In [1]: import numpy as np

In [2]: from numpy import linalg as LA

In [3]: np.set_printoptions(precision=2, suppress=True, linewidth=100)

In [4]: F = np.loadtxt("data.csv", delimiter=",")

In [5]: print(F)
[[-3.82  8.31 -4.04]
 [-3.94  8.24 -4.06]
 [-2.74 -9.36  2.21]
 [ 9.33  2.9   2.14]
 [ 5.89 -6.87  4.25]
 [-8.92 -4.25 -1.56]
 [-7.31  5.36 -4.22]
 [ 8.03 -4.32  4.12]
 [ 0.81 -9.37  3.39]
 [-9.53 -1.03 -2.84]
 [-3.71  8.37 -4.03]
 [-8.28 -5.53 -0.92]
 [-8.    4.37 -4.12]]

In [6]: # rank 2

In [7]: print(np.round(LA.svd(F, compute_uv=False), 2) + 0)
[28.86 21.61  0.  ]

In [8]: F[:, 3]
Traceback (most recent call last):
  Cell In[8], line 1
    F[:, 3]
IndexError: index 3 is out of bounds for axis 1 with size 3


In [9]: C2 = np.cov(F, rowvar=False)

In [10]: print(np.round(LA.eigvalsh(C2)[::-1], 2) + 0)
[66.1  34.92  0.  ]

In [11]: print(np.argwhere(np.triu(np.abs(np.corrcoef(F.T)) > 0.8, 1)))
[]

In [12]: print(np.corrcoef(F.T))
[[ 1.   -0.21  0.77]
 [-0.21  1.   -0.79]
 [ 0.77 -0.79  1.  ]]

In [13]: print(np.unique(F.round(6), axis=0).shape)
(13, 3)

In [14]: print(np.round(np.trace(LA.pinv(F) @ F), 2))
2.0

In [15]: M2 = np.array([[-3, 3, 0], [2, 0, -2], [-1, -2, -2]])

In [16]: print(LA.matrix_rank(F @ M2))
2

In [17]: print(np.einsum("ij->j", F))
[-32.19  -3.17  -9.67]

In [18]: print(LA.matrix_rank(np.vstack([F, M2.T])))
3

In [19]: vec = np.array([4, 4, 9])

In [20]: print(LA.norm(F @ vec) <= LA.norm(F, 2) * LA.norm(vec) + 1e-9)
True

In [21]: print(np.sign((F @ vec).round(6)))
[-1. -1. -1.  1.  1. -1. -1.  1. -1. -1. -1. -1. -1.]
